>>> import numpy as np
>>> import numpy.linalg as la
>>> np.set_printoptions(precision=3, suppress=True, linewidth=120)
>>> J = np.loadtxt("case16.csv", delimiter=",")
>>> print(J)
[[-0.935 -0.986  0.617  0.997 -0.01   0.653 -0.982 -0.653  0.896]
 [ 0.814  0.999 -0.08   0.226 -0.977 -0.735  0.592  0.968 -0.454]
 [-0.988 -0.617  0.958 -0.854  0.994  0.508 -0.93  -0.345 -0.999]
 [ 0.862  0.982 -0.446 -0.932 -0.592 -0.592  0.905  0.744 -0.641]
 [-0.397  0.95   0.592  0.9   -0.827 -0.264 -0.721  0.837 -0.446]
 [ 0.08   0.974  0.446 -0.986  0.653 -0.414  0.641  0.686 -0.991]
 [-0.978  0.721  0.961  0.686  0.686  0.207 -0.974  0.647 -0.99 ]
 [ 0.993  0.995 -0.909 -0.983 -0.914 -0.786  0.994  0.8    0.264]
 [ 0.735  0.999  0.159 -0.999  0.501 -0.706  0.953  0.885 -0.998]
 [-0.735 -0.762  0.446  0.944 -0.08   0.345 -0.862 -0.235  0.508]
 [ 0.915 -0.811 -0.901 -0.31  -0.53  -0.05   0.896 -0.647  0.98 ]
 [-0.988 -0.999  0.821  0.565  0.992  0.837 -0.972 -0.957 -0.537]
 [ 0.735  0.744 -0.508  0.388 -0.848 -0.327  0.537  0.462  0.731]
 [ 0.98  -0.67  -0.967  0.658 -0.958 -0.226  0.934 -0.47   0.999]
 [-0.973 -0.834  0.909 -0.962  0.996  0.523 -0.793 -0.629 -0.997]
 [ 0.947 -0.753 -0.909 -0.999  0.894 -0.139  0.993 -0.827  0.04 ]
 [-0.983 -0.422  0.947  0.245  0.94   0.454 -0.966 -0.03  -0.987]
 [-0.851 -0.999  0.119  0.558  0.95   0.757 -0.782 -0.965  0.757]
 [-0.197 -0.716  0.    -0.762  0.782  0.197  0.197 -0.537 -0.422]
 [-0.997  0.641  0.993  0.537  0.95   0.397 -0.995  0.629 -0.999]
 [ 0.273  0.927  0.235 -0.998  0.883 -0.363  0.851  0.397 -0.993]
 [ 0.905 -0.843 -0.885 -0.96   0.454 -0.03   0.959 -0.774  0.824]
 [-0.84   0.804  0.845 -0.658  0.774 -0.01  -0.67   0.53  -0.989]
 [ 0.851  0.999 -0.235  0.946 -0.997 -0.735  0.273  0.977  0.629]
 [ 0.641 -1.    -0.922  0.905 -0.08   0.617  0.345 -0.978  1.   ]
 [-0.919 -0.996  0.508  0.903  0.84   0.696 -0.927 -0.872  0.578]
 [-0.592  0.991  0.808  0.08  -0.388 -0.38  -0.617  0.909 -0.975]
 [-0.922 -0.869  0.793 -0.989  0.997  0.47  -0.405 -0.731 -0.995]
 [-0.77  -0.999  0.    -0.691  0.987  0.726 -0.363 -0.974  0.226]
 [-0.508  0.945  0.664  0.716 -0.611 -0.235 -0.686  0.808 -0.766]
 [-0.02   0.999  0.664  0.782 -0.952 -0.617 -0.493  0.976 -0.864]
 [-0.991 -0.926  0.947  0.336  0.98   0.647 -0.979 -0.558 -0.977]
 [ 0.139 -0.84  -0.31  -0.926  0.859  0.197  0.604 -0.706 -0.282]
 [-0.706 -0.998 -0.04  -0.641  0.978  0.68  -0.3   -0.962  0.273]
 [-0.744  0.197  0.617  0.992 -0.789  0.139 -0.935  0.493  0.53 ]
 [-0.551 -1.    -0.478  0.701  0.883  0.757 -0.515 -0.981  0.977]]
>>> A2 = J / np.sqrt((J ** 2).mean(axis=1, keepdims=True))
>>> print(A2[7])
[ 1.132  1.135 -1.037 -1.121 -1.042 -0.896  1.134  0.912  0.301]
